>>> import numpy as np
>>> from numpy import linalg as LA
>>> np.set_printoptions(precision=2, suppress=True, linewidth=140, sign=" ")
>>> K = np.load("data.npy")
>>> print(K)
[[ 18  24   9 -27 -21   9]
 [  0   0   0   0   0   0]
 [ -6  -8  -3   9   7  -3]
 [ 18  24   9 -27 -21   9]
 [-24 -32 -12  36  28 -12]]
>>> # row 3 repeats row 0
>>> W = np.array([[0, 3, 0, 0, 2, -2],
...     [-1, -3, 0, -2, -1, 3],
...     [0, 1, 0, 3, 0, -3],
...     [2, -1, 0, 0, 3, 0],
...     [-1, -1, 0, -3, 2, 0],
...     [1, 0, -2, 0, 0, 1]])
>>> c = np.array([-2, -2, -3, 0, -3, 0])
>>> hid = np.maximum(K @ W + c, 0)
>>> print((hid > 0).mean(axis=0))
[ 0.4  0.4  0.4  0.4  0.4  0.4]
>>> Z = np.array([[0, 1, -2],
...     [-4, -5, 5],
...     [-1, -1, 4],
...     [2, 3, 3],
...     [4, -5, -2],
...     [-5, 2, 1]])
>>> print((hid @ Z).round(6).argmax(axis=1))
[ 2  0  0  2  0]
>>> M2 = np.array([[5, -4], [1, -3], [-5, 3], [3, -4], [1, -4], [-3, 1]])
>>> print(M2.T @ K.T)
[[ -60    0   20  -60   80]
 [  84    0  -28   84 -112]]
>>> M2 @ K
Traceback (most recent call last):
  File "<python-input-14>", line 1, in <module>
    M2 @ K
    ~~~^~~
ValueError: matmul: Input operand 1 has a mismatch in its core dimension 0, with gufunc signature (n?,k),(k,m?)->(n?,m?) (size 5 is different from 2)
